>>> import numpy as np
>>> np.set_printoptions(suppress=True, linewidth=120)
>>> W0 = np.load("run6.npy")
>>> W0
array([[3, 0, 2],
       [3, 0, 2],
       [5, 0, 4],
       [6, 0, 5],
       [2, 0, 1],
       [4, 0, 3],
       [1, 0, 0],
       [1, 0, 0],
       [5, 0, 4],
       [3, 0, 2],
       [4, 0, 3],
       [2, 0, 1],
       [0, 0, 0],
       [0, 0, 0],
       [5, 0, 4],
       [0, 0, 0],
       [6, 0, 5],
       [2, 0, 1],
       [2, 0, 1],
       [0, 0, 0],
       [4, 0, 3],
       [1, 0, 0],
       [5, 0, 4],
       [2, 0, 1],
       [1, 0, 0]])
>>> left, sv, VT = np.linalg.svd(W0)
>>> vecs = VT[:(sv > 1e-8).sum()]
>>> rng = np.random.default_rng(17011)
>>> vec = W0[1] + -2 * W0[17] + rng.integers(2) * np.eye(3)[1]
>>> vec
array([-1.,  0.,  0.])
>>> print(np.round(np.diag(vecs.T @ vecs), 2))
[1. 0. 1.]
>>> print(np.round(vecs.T @ vecs, 2) + 0)
[[1. 0. 0.]
 [0. 0. 0.]
 [0. 0. 1.]]
>>> M = np.load("block13.npy")
>>> M
array([[0., 3., 2., 2.],
       [3., 0., 0., 0.],
       [2., 0., 0., 0.],
       [2., 0., 0., 0.]])
>>> ev, vecs = np.linalg.eigh(M)
>>> np.round(vecs.T @ vecs, 2) + 0
array([[1., 0., 0., 0.],
       [0., 1., 0., 0.],
       [0., 0., 1., 0.],
       [0., 0., 0., 1.]])
>>> np.round(np.linalg.svd(M, compute_uv=False), 2) + 0
array([4.12, 4.12, 0.  , 0.  ])
>>> np.round(np.linalg.eigvalsh(M @ M), 2) + 0
array([ 0.,  0., 17., 17.])
>>> np.unique(ev.round(6) + 0, return_counts=True)[1]
array([1, 2, 1])
>>> np.round(np.linalg.norm(M, "nuc"), 2)
np.float64(8.25)
>>> theta = np.radians(72)
>>> Rm = np.eye(4)
>>> Rm[3, 3] = Rm[1, 1] = np.cos(theta)
>>> Rm[3, 1], Rm[1, 3] = -np.sin(theta), np.sin(theta)
>>> Rm.round(2)
array([[ 1.  ,  0.  ,  0.  ,  0.  ],
       [ 0.  ,  0.31,  0.  ,  0.95],
       [ 0.  ,  0.  ,  1.  ,  0.  ],
       [ 0.  , -0.95,  0.  ,  0.31]])
>>> A2 = M @ Rm.T
>>> np.allclose(M @ M.T, A2 @ A2.T)
True
>>> A2.round(2)
array([[ 0.  ,  2.83,  2.  , -2.24],
       [ 3.  ,  0.  ,  0.  ,  0.  ],
       [ 2.  ,  0.  ,  0.  ,  0.  ],
       [ 2.  ,  0.  ,  0.  ,  0.  ]])
>>> print(np.round(np.linalg.svd(M, compute_uv=False), 2) + 0, np.round(np.linalg.svd(A2, compute_uv=False), 2) + 0)
[4.12 4.12 0.   0.  ] [4.12 4.12 0.   0.  ]
>>> A2 = W0[0, 0] * W0[1:] - np.outer(W0[1:, 0], W0[0])
>>> A2
array([[ 0,  0,  0],
       [ 0,  0,  2],
       [ 0,  0,  3],
       [ 0,  0, -1],
       [ 0,  0,  1],
       [ 0,  0, -2],
       [ 0,  0, -2],
       [ 0,  0,  2],
       [ 0,  0,  0],
       [ 0,  0,  1],
       [ 0,  0, -1],
       [ 0,  0,  0],
       [ 0,  0,  0],
       [ 0,  0,  2],
       [ 0,  0,  0],
       [ 0,  0,  3],
       [ 0,  0, -1],
       [ 0,  0, -1],
       [ 0,  0,  0],
       [ 0,  0,  1],
       [ 0,  0, -2],
       [ 0,  0,  2],
       [ 0,  0, -1],
       [ 0,  0, -2]])
>>> np.round(W0[:, 0] / W0[0, 0], 2)
array([1.  , 1.  , 1.67, 2.  , 0.67, 1.33, 0.33, 0.33, 1.67, 1.  , 1.33, 0.67, 0.  , 0.  , 1.67, 0.  , 2.  , 0.67,
       0.67, 0.  , 1.33, 0.33, 1.67, 0.67, 0.33])
>>> np.flatnonzero(~A2.round(6).any(axis=1))
array([ 0,  8, 11, 12, 14, 18])
>>> np.linalg.matrix_rank(A2), np.linalg.matrix_rank(W0)
(np.int64(1), np.int64(2))
